% python3 -q
>>> import numpy as np
>>> np.set_printoptions(suppress=True, linewidth=120)
>>> m1 = np.array([[-2.0, 0.0, 0.0], [3.0, -3.0, -3.0], [-2.0, 0.0, 0.0]])
>>> # column 2 repeats column 1
>>> np.round(m1 @ np.linalg.pinv(m1) @ m1, 2) + 0
array([[-2.,  0.,  0.],
       [ 3., -3., -3.],
       [-2.,  0.,  0.]])
>>> left, sig, VT = np.linalg.svd(m1)
>>> evecs = VT[:(sig > 1e-8).sum()]
>>> rng = np.random.default_rng(4905)
>>> x = m1[1] + -2 * m1[0] + rng.integers(2) * np.eye(3)[2]
>>> x
array([ 7., -3., -3.])
>>> np.linalg.matrix_rank(np.vstack([m1, x]))
np.int64(2)
>>> J = np.load("mat.npy")
>>> J
array([[-1.1, -0.9, -2. , -0.3],
       [-0.6,  1.3, -1. ,  0.2],
       [-1. , -0.7, -0.6, -0.3],
       [-0.4, -1.1, -1.2, -0.4],
       [ 1.6, -0.6, -0.6,  0.4],
       [-0.3, -1.2,  0.3, -1.2],
       [ 1.1, -1.2, -1.4,  1. ],
       [ 1. ,  0.4, -0.1, -1.5],
       [ 1.9, -2. ,  0.4, -0.8],
       [ 2. ,  0.3,  0.7,  0.2],
       [-0.3,  0.9,  0.3,  0.7],
       [-0.2, -1.3,  0.6,  0.7],
       [-2. ,  1. , -2.2, -1. ],
       [-0.5,  1.9, -0.1, -0.2],
       [-0.3,  0.6,  0.9, -1.8],
       [-1. ,  0.5,  0.7,  1.5],
       [-0.7,  0.4, -0.6, -1.4],
       [-1. , -0.6, -1. , -1.3],
       [ 0.4, -1.3,  0.6,  1.1],
       [ 0. ,  0.7, -0.5,  0.6],
       [ 2.2,  0.6, -1.8,  0.3],
       [ 1.1,  1.3,  1.6,  0.5],
       [ 1. , -0.6, -1.7,  0.7],
       [ 0.7,  1. ,  1.6, -1.4],
       [ 2.1, -0.2, -1. ,  1. ],
       [-0.6,  0.3,  0.3, -0.8],
       [-0.8, -1.1,  0.2, -0.3],
       [-0.1,  0.1, -0.3, -0.6],
       [-1.2,  1.6,  0.6,  0.1],
       [-0.3,  0.6,  2.3, -0.5],
       [ 0.2, -0.9,  0.9,  1.3],
       [ 1.3,  0.2, -1. ,  1.3]])
>>> x = np.array([2, -1, 0])
>>> a = np.maximum(m1 @ x, 0)
>>> a
array([0., 9., 0.])
>>> np.maximum(m1 @ (3 * x), 0)
array([ 0., 27.,  0.])
>>> np.flatnonzero(a > 1e-9)
array([1])
>>> m1 * (a > 1e-9)[:, None]
array([[-0.,  0.,  0.],
       [ 3., -3., -3.],
       [-0.,  0.,  0.]])
>>> Y = np.array([[-5, 4], [-7, 8]])
>>> Z = np.kron(Y, m1)
>>> Z
array([[ 10.,  -0.,  -0.,  -8.,   0.,   0.],
       [-15.,  15.,  15.,  12., -12., -12.],
       [ 10.,  -0.,  -0.,  -8.,   0.,   0.],
       [ 14.,  -0.,  -0., -16.,   0.,   0.],
       [-21.,  21.,  21.,  24., -24., -24.],
       [ 14.,  -0.,  -0., -16.,   0.,   0.]])
>>> round(float(np.linalg.norm(Z, 2)), 2), np.round(np.linalg.norm(Y, 2) * np.linalg.norm(m1, 2), 2)
(68.03, np.float64(68.03))
>>> Z.shape
(6, 6)
>>> Ac = J - J.mean(axis=0)
>>> evecs = np.linalg.svd(Ac)[2][:2]
>>> Y = Ac - Ac @ evecs.T @ evecs
>>> round(float(np.linalg.norm(Y) / np.linalg.norm(Ac)), 2)
0.59
>>> np.round(np.cov(Ac @ evecs.T, rowvar=False), 2) + 0
array([[1.52, 0.  ],
       [0.  , 1.27]])
>>> Z = J[[30, 18]].astype(float)
>>> for _ in range(3):
...     idx = np.linalg.norm(J[:, None] - Z, axis=-1).argmin(axis=1)
...     Z = np.array([J[idx == j].mean(axis=0) for j in range(2)])
... 
>>> idx
array([1, 0, 1, 1, 1, 1, 1, 1, 1, 0, 0, 1, 1, 0, 0, 0, 1, 1, 1, 0, 1, 0, 1, 0, 1, 0, 1, 1, 0, 0, 0, 1])
>>> Z.round(2)
array([[-0.06,  0.78,  0.64,  0.03],
       [ 0.26, -0.53, -0.71, -0.14]])
>>> feats = np.load("w.npy")
>>> feats
array([[3., 3., 0., 0., 0.],
       [0., 2., 0., 0., 0.],
       [0., 0., 0., 0., 0.],
       [0., 0., 1., 0., 1.],
       [0., 0., 1., 2., 1.]])
>>> r = np.linalg.matrix_rank(feats)
>>> r
np.int64(4)
>>> N = np.linalg.svd(feats)[2][r:].T
>>> [int(np.linalg.matrix_rank(feats[:, :j + 1])) for j in range(5)]
[1, 2, 3, 4, 4]
>>> np.round(N @ N.T, 2) + 0
array([[ 0. ,  0. ,  0. ,  0. ,  0. ],
       [ 0. ,  0. ,  0. ,  0. ,  0. ],
       [ 0. ,  0. ,  0.5,  0. , -0.5],
       [ 0. ,  0. ,  0. ,  0. ,  0. ],
       [ 0. ,  0. , -0.5,  0. ,  0.5]])
>>> [int(np.linalg.matrix_rank(feats[:i])) for i in range(1, len(feats) + 1)]
[1, 2, 2, 3, 4]
>>> np.allclose(feats @ N, 0)
True
>>> np.round(feats @ N, 2) + 0
array([[0.],
       [0.],
       [0.],
       [0.],
       [0.]])
